% ipython --no-banner

In [1]: import numpy as np

In [2]: import numpy.linalg as la

In [3]: np.set_printoptions(precision=3, suppress=True, linewidth=120)

In [4]: mat = np.loadtxt("mat.csv", delimiter=",")

In [5]: mat
Out[5]: 
array([[ 1.   ,  0.   ,  0.   ,  0.   ,  0.   ,  0.   ,  0.   ,  0.   ,  0.   ,  0.   ,  0.   ,  0.   ],
       [ 0.   ,  1.   ,  0.   ,  0.   ,  0.   ,  0.   ,  0.   ,  0.   ,  0.   ,  0.   ,  0.   ,  0.   ],
       [ 0.   ,  0.   ,  1.   ,  0.   ,  0.   ,  0.   ,  0.   ,  0.   ,  0.   ,  0.   ,  0.   ,  0.   ],
       [ 0.   ,  0.   ,  0.   ,  1.   ,  0.   ,  0.   ,  0.   ,  0.   ,  0.   ,  0.   ,  0.   ,  0.   ],
       [ 0.   ,  0.   ,  0.   ,  0.   ,  1.   ,  0.   ,  0.   ,  0.   ,  0.   ,  0.   ,  0.   ,  0.   ],
       [ 0.   ,  0.   ,  0.   ,  0.   ,  0.   ,  0.94 ,  0.   , -0.342,  0.   ,  0.   ,  0.   ,  0.   ],
       [ 0.   ,  0.   ,  0.   ,  0.   ,  0.   ,  0.   ,  1.   ,  0.   ,  0.   ,  0.   ,  0.   ,  0.   ],
       [ 0.   ,  0.   ,  0.   ,  0.   ,  0.   ,  0.342,  0.   ,  0.94 ,  0.   ,  0.   ,  0.   ,  0.   ],
       [ 0.   ,  0.   ,  0.   ,  0.   ,  0.   ,  0.   ,  0.   ,  0.   ,  1.   ,  0.   ,  0.   ,  0.   ],
       [ 0.   ,  0.   ,  0.   ,  0.   ,  0.   ,  0.   ,  0.   ,  0.   ,  0.   ,  1.   ,  0.   ,  0.   ],
       [ 0.   ,  0.   ,  0.   ,  0.   ,  0.   ,  0.   ,  0.   ,  0.   ,  0.   ,  0.   ,  1.   ,  0.   ],
       [ 0.   ,  0.   ,  0.   ,  0.   ,  0.   ,  0.   ,  0.   ,  0.   ,  0.   ,  0.   ,  0.   ,  1.   ]])

In [6]: O, Rm = la.qr(mat)

In [7]: abs(Rm[0, 0]), round(la.norm(mat[:, 0]), 3)
Out[7]: (np.float64(1.0), np.float64(1.0))

In [8]: np.trace(O @ O.T)
Out[8]: np.float64(12.0)

In [9]: O
Out[9]: 
array([[ 1.   ,  0.   ,  0.   ,  0.   ,  0.   ,  0.   ,  0.   ,  0.   ,  0.   ,  0.   ,  0.   ,  0.   ],
       [-0.   ,  1.   ,  0.   ,  0.   ,  0.   ,  0.   ,  0.   ,  0.   ,  0.   ,  0.   ,  0.   ,  0.   ],
       [-0.   , -0.   ,  1.   ,  0.   ,  0.   ,  0.   ,  0.   ,  0.   ,  0.   ,  0.   ,  0.   ,  0.   ],
       [-0.   , -0.   , -0.   ,  1.   ,  0.   ,  0.   ,  0.   ,  0.   ,  0.   ,  0.   ,  0.   ,  0.   ],
       [-0.   , -0.   , -0.   , -0.   ,  1.   ,  0.   ,  0.   ,  0.   ,  0.   ,  0.   ,  0.   ,  0.   ],
       [-0.   , -0.   , -0.   , -0.   , -0.   , -0.94 ,  0.   , -0.342,  0.   ,  0.   ,  0.   ,  0.   ],
       [-0.   , -0.   , -0.   , -0.   , -0.   , -0.   ,  1.   ,  0.   ,  0.   ,  0.   ,  0.   ,  0.   ],
       [-0.   , -0.   , -0.   , -0.   , -0.   , -0.342, -0.   ,  0.94 ,  0.   ,  0.   ,  0.   ,  0.   ],
       [-0.   , -0.   , -0.   , -0.   , -0.   , -0.   , -0.   , -0.   ,  1.   ,  0.   ,  0.   ,  0.   ],
       [-0.   , -0.   , -0.   , -0.   , -0.   , -0.   , -0.   , -0.   , -0.   ,  1.   ,  0.   ,  0.   ],
       [-0.   , -0.   , -0.   , -0.   , -0.   , -0.   , -0.   , -0.   , -0.   , -0.   ,  1.   ,  0.   ],
       [-0.   , -0.   , -0.   , -0.   , -0.   , -0.   , -0.   , -0.   , -0.   , -0.   , -0.   ,  1.   ]])

In [10]: np.allclose(Rm.T @ Rm, mat.T @ mat)
Out[10]: True

In [11]: O.shape, Rm.shape
Out[11]: ((12, 12), (12, 12))
